In [1]: import numpy as np

In [2]: np.set_printoptions(precision=2, suppress=True, linewidth=160, sign=" ")

In [3]: feats = np.load("dump.npy")

In [4]: print(feats)
[[ 6  3  0  8]
 [ 8  6  3  0]
 [ 0  8  6  3]
 [ 3  0  8  6]]

In [5]: rng = np.random.default_rng(159959)

In [6]: z = rng.permutation(4)

In [7]: z
Out[7]: array([ 0,  2,  3,  1])

In [8]: B = feats[z][:, z]

In [9]: B
Out[9]: 
array([[ 6,  0,  8,  3],
       [ 0,  6,  3,  8],
       [ 3,  8,  6,  0],
       [ 8,  3,  0,  6]])

In [10]: np.sort(np.abs(np.linalg.eigvals(B)))
Out[10]: array([  5.  ,   7.81,   7.81,  17.  ])

In [11]: np.round(np.linalg.det(B), 2), round(np.linalg.det(feats[z]), 2)
Out[11]: (np.float64(-5185.0), np.float64(-5185.0))

In [12]: w1 = np.array([[-3, 1, 2], [2, 3, 2], [1, -2, 1], [-1, 3, 1]])

In [13]: c = np.array([2, 3, 8])

In [14]: hid = np.maximum(B @ w1 + c, 0)

In [15]: print(np.linalg.matrix_rank(hid))
3

In [16]: hid
Out[16]: 
array([[  0,   2,  31],
       [  9,  39,  31],
       [ 15,  18,  36],
       [  0,  38,  36]])

In [17]: Z = np.array([[-1, -2], [-1, -1], [0, 2]])

In [18]: hid @ Z
Out[18]: 
array([[ -2,  60],
       [-48,   5],
       [-33,  24],
       [-38,  34]])

In [19]: print((hid @ Z).round(6).argmax(axis=1))
[ 1  1  1  1]

In [20]: print(w1 @ Z)
[[ 2  9]
 [-5 -3]
 [ 1  2]
 [-2  1]]

In [21]: x0 = np.array([7, 9, 1, 6])

In [22]: y = feats @ x0

In [23]: c, lr = np.zeros(4), 1 / np.linalg.norm(feats, 2) ** 2

In [24]: for i in range(30):
    ...:     c -= lr * feats.T @ (feats @ c - y)
    ...:     if i % 5 == 0: print(i, round(np.linalg.norm(feats @ c - y), 2))
    ...: 
0 33.31
5 13.54
10 7.02
15 4.2
20 2.63
25 1.67

In [25]: c
Out[25]: array([ 7.11,  8.88,  1.12,  5.89])

In [26]: np.round(np.linalg.cond(feats), 2)
Out[26]: np.float64(3.4)

In [27]: print(round(float(np.linalg.det(feats[::-1])), 2))
-5185.0

In [28]: np.round(np.linalg.det(feats.T), 2)
Out[28]: np.float64(-5185.0)

In [29]: np.einsum("ij,ji->", feats, feats)
Out[29]: np.int64(336)

In [30]: E = np.array([[3, -1, 0], [0, -2, 1], [3, 3, -1], [3, -11, 5]])

In [31]: x0 = np.array([4, 9, 5])

In [32]: y = E @ x0

In [33]: print(np.linalg.solve(E.T @ E, E.T @ y))
[ 4.  9.  5.]

In [34]: np.round(np.linalg.pinv(E) @ E, 2) + 0
Out[34]: 
array([[ 1.,  0.,  0.],
       [ 0.,  1.,  0.],
       [ 0.,  0.,  1.]])

In [35]: y = y + 0.1 * rng.normal(size=4)

In [36]: y
Out[36]: array([  3.12, -13.15,  34.  , -62.17])

In [37]: c, *_ = np.linalg.lstsq(E, y)

In [38]: c.round()
Out[38]: array([ 4.,  9.,  5.])

In [39]: [round(float(np.linalg.norm(np.linalg.solve(E.T @ E + lam * np.eye(3), E.T @ y))), 2) for lam in (0, 1, 10, 100)]
Out[39]: [10.85, 7.4, 6.07, 3.41]

In [40]: round(float(np.linalg.norm(y - E @ c)), 2)
Out[40]: 0.09

In [41]: K = np.load("x.npy")

In [42]: K
Out[42]: 
array([[ 1.  ,  0.  ,  0.  ,  0.  ],
       [ 0.  ,  0.71,  0.71,  0.  ],
       [ 0.  , -0.71,  0.71,  0.  ],
       [ 0.  ,  0.  ,  0.  ,  1.  ]])

In [43]: z = rng.permutation(4)

In [44]: B = K[:, z] * rng.choice([-1, 1], 4)

In [45]: B
Out[45]: 
array([[ 0.  , -0.  ,  0.  ,  1.  ],
       [ 0.  , -0.71,  0.71,  0.  ],
       [ 0.  , -0.71, -0.71,  0.  ],
       [ 1.  , -0.  ,  0.  ,  0.  ]])

In [46]: U, _, Vt = np.linalg.svd(K.T @ B)

In [47]: z
Out[47]: array([ 3,  2,  1,  0])

In [48]: np.round(np.linalg.lstsq(K, B)[0], 2) + 0
Out[48]: 
array([[ 0.,  0.,  0.,  1.],
       [ 0.,  0.,  1.,  0.],
       [ 0., -1.,  0.,  0.],
       [ 1.,  0.,  0.,  0.]])

In [49]: arr = np.load("layer7.npy")

In [50]: arr
Out[50]: 
array([[ 0,  0,  0,  0],
       [ 0,  0,  1,  0],
       [ 0,  1,  0,  0],
       [ 0,  0,  0,  0]])

In [51]: P = np.triu(np.array([[5, 3, 9, 6], [9, 5, 6, 7], [2, 4, 8, 0], [0, 8, 0, 3]]), 1) + np.eye(4)

In [52]: B = P @ arr @ np.linalg.inv(P)

In [53]: np.linalg.matrix_rank(B)
Out[53]: np.int64(2)

In [54]: round(np.linalg.det(B), 2)
Out[54]: np.float64(0.0)

In [55]: print(B)
[[  0.   9. -51. -63.]
 [  0.   6. -35. -42.]
 [  0.   1.  -6.  -7.]
 [  0.   0.   0.   0.]]

In [56]: w, V = np.linalg.eigh(arr)

In [57]: x0 = np.array([2, 0, 3, 3])

In [58]: (np.sign(V[:, -1].round(6)) == np.sign(V[0, -1].round(6))).astype(int)
Out[58]: array([ 1,  0,  0,  1])

In [59]: np.abs(arr).sum(axis=1).max(), np.abs(w).max()
Out[59]: (np.int64(1), np.float64(1.0))

In [60]: x0 @ arr @ x0
Out[60]: np.int64(0)

In [61]: np.abs(np.diag(np.linalg.qr(arr)[1])) > 1e-9
Out[61]: array([False,  True,  True, False])

In [62]: np.unique(arr.round(6), axis=0).shape
Out[62]: (3, 4)

In [63]: Q, _ = np.linalg.qr(np.array([[0.4, -0.4, 0.0], [-0.2, -1.1, 0.1], [1.8, 0.5, -0.3]]))

In [64]: V, _ = np.linalg.qr(np.array([[-0.8, -0.2, -0.4], [0.1, 0.0, -0.3], [-0.2, 0.6, 0.6]]))

In [65]: sig = 20 * 0.5 ** np.arange(3)

In [66]: F = Q[:, :3] * sig @ V[:3]

In [67]: F
Out[67]: 
array([[ 4.67, -3.14, -5.03],
       [-3.67,  1.63, -8.59],
       [18.4 ,  5.9 , -2.2 ]])

In [68]: P = np.triu(np.array([[4, 1, -5], [3, 0, -4], [-1, 4, 4]]), 1) + np.eye(3)

In [69]: B = P @ F @ np.linalg.inv(P)

In [70]: B
Out[70]: 
array([[ -91.  ,   60.  , -217.63],
       [ -77.27,   55.31, -164.93],
       [  18.4 ,  -12.5 ,   39.79]])

In [71]: np.round(np.trace(B), 2), round(np.trace(F), 2)
Out[71]: (np.float64(4.1), np.float64(4.1))

In [72]: round(np.linalg.det(B), 2)
Out[72]: np.float64(1000.0)

In [73]: np.poly(B)
Out[73]: array([    1. ,    -4.1,   125.4, -1000. ])

In [74]: x0 = np.array([0, -2, -3])

In [75]: B * x0
Out[75]: 
array([[  -0.  , -120.01,  652.88],
       [  -0.  , -110.62,  494.8 ],
       [   0.  ,   25.01, -119.38]])

In [76]: B @ (2 * x0)
Out[76]: array([1065.75,  768.36, -188.76])

In [77]: B @ np.eye(3)[1]
Out[77]: array([ 60.  ,  55.31, -12.5 ])

In [78]: Q = F.astype(float).copy()

In [79]: for j in range(3):
    ...:     Q[:, j] -= Q[:, :j] @ (Q[:, :j].T @ Q[:, j])
    ...:     Q[:, j] /= np.linalg.norm(Q[:, j])
    ...: 

In [80]: np.round(Q.T @ F, 2) + 0
Out[80]: 
array([[19.34,  4.55, -1.68],
       [ 0.  ,  5.16, -0.68],
       [ 0.  ,  0.  , 10.03]])

In [81]: np.round(Q.T @ Q, 2) + 0
Out[81]: 
array([[ 1.,  0.,  0.],
       [ 0.,  1.,  0.],
       [ 0.,  0.,  1.]])

In [82]: B = np.linalg.inv(F)

In [83]: round(np.linalg.det(F) * np.linalg.det(B), 2)
Out[83]: np.float64(1.0)

In [84]: (np.abs(B) > 1e-9).astype(int)
Out[84]: 
array([[ 1,  1,  1],
       [ 1,  1,  1],
       [ 1,  1,  1]])

In [85]: np.round(np.linalg.slogdet(F)[0], 2)
Out[85]: np.float64(1.0)

In [86]: print(np.linalg.det(F) * B)
[[  47.07  -36.55   35.1 ]
 [-166.05   82.26   58.59]
 [ -51.57  -85.27   -3.92]]

In [87]: print(np.round(F @ B, 2) + 0)
[[ 1.  0.  0.]
 [ 0.  1.  0.]
 [ 0.  0.  1.]]

In [88]: print(round(np.linalg.cond(F), 2))
4.0
